$ python -q
>>> import numpy as np
>>> import numpy.linalg as la
>>> np.set_printoptions(precision=2, suppress=True, linewidth=160, floatmode="fixed")
>>> Y = np.array([[0, 3], [1, 1], [0, 1], [0, 3]])
>>> W2 = np.array([[-5, 5, -3, -2, 0, -2], [-3, -4, -2, 5, 0, 0]])
>>> rng = np.random.default_rng(8)
>>> J = Y @ W2 + 0.02 * rng.normal(size=(4, 6))
>>> print(J.round(2) + 0)
[[ -9.03 -12.03  -6.03  14.99  -0.05   0.00]
 [ -8.02   1.02  -4.98   3.03   0.02  -2.00]
 [ -2.98  -3.97  -2.01   5.01   0.00   0.03]
 [ -9.02 -12.01  -5.99  15.01  -0.03   0.01]]
>>> def softmax(z):
...     e = np.exp(z - z.max(axis=-1, keepdims=True))
...     return e / e.sum(axis=-1, keepdims=True)
... 
>>> print(np.round(softmax(J[1] + 3), 2) + 0)
[0.00 0.11 0.00 0.84 0.04 0.01]
>>> print(np.round(softmax(10 * J[1]), 2) + 0)
[0.00 0.00 0.00 1.00 0.00 0.00]
>>> scores = J @ J.T / np.sqrt(6)
>>> print(np.round(softmax(scores)[1] @ J, 2) + 0)
[ -9.03 -12.02  -6.01  15.00  -0.04   0.00]
>>> print(softmax(scores).round(6).argmax(axis=1))
[0 0 0 0]
>>> E = np.load("test6.npy")
>>> print(E)
[[-1 -1  2 -2]
 [ 1  1  2 -2]
 [-3 -1  3  3]
 [-1  0 -3 -1]
 [ 2  0  2 -1]]
>>> proj = E @ la.solve(E.T @ E, E.T)
>>> print(np.diag(proj))
[0.94 0.99 0.90 0.58 0.58]
>>> print(np.allclose(proj @ proj, proj))
True
>>> print(la.matrix_rank(np.eye(5) - proj))
1
>>> print(np.round(la.eigvalsh(proj), 2) + 0)
[0.00 1.00 1.00 1.00 1.00]
>>> F = np.loadtxt("case3.csv", delimiter=",")
>>> print(F)
[[  8.96  -1.33   6.04   0.14]
 [  9.17  -0.50   4.98   1.14]
 [  5.67   7.50 -11.59  15.57]
 [  9.43   5.12  -3.55   8.94]
 [  4.08  -2.25   1.91   3.00]
 [  6.63  -1.95   4.36   1.24]
 [  7.47  -4.29   9.00  -2.82]
 [  3.81   0.42  -2.60   7.06]
 [  5.31   1.48  -2.55   7.28]
 [  6.69   7.98 -11.17  15.37]
 [  9.65   3.32  -0.48   6.19]
 [  8.18   7.74  -9.11  13.77]
 [  2.67   5.81 -12.35  15.72]
 [  7.86   8.16 -10.12  14.63]
 [  4.73   4.38  -7.76  11.91]
 [  7.48   5.17  -5.85  10.68]]
>>> Uu, sigma, vt = la.svd(F)
>>> print(sigma.round(2) + 0)
[55.51 24.21  5.76  0.00]
>>> print(np.argmax(sigma[:-1] / (sigma[1:] + 1e-6)) + 1)
3
>>> Y = Uu[:, :3] @ np.diag(sigma[:3]) @ vt[:3]
>>> print(round(la.norm(F - Y) / la.norm(F), 2))
0.0
>>> print(la.matrix_rank(F, rtol=0.05))
3
>>> print(np.round(la.norm(F - Y, 2), 2), np.round(sigma[3], 2))
0.0 0.0
>>> print(la.matrix_rank(Y))
3
>>> print(round(float(np.abs(F - Y).max()), 2))
0.0
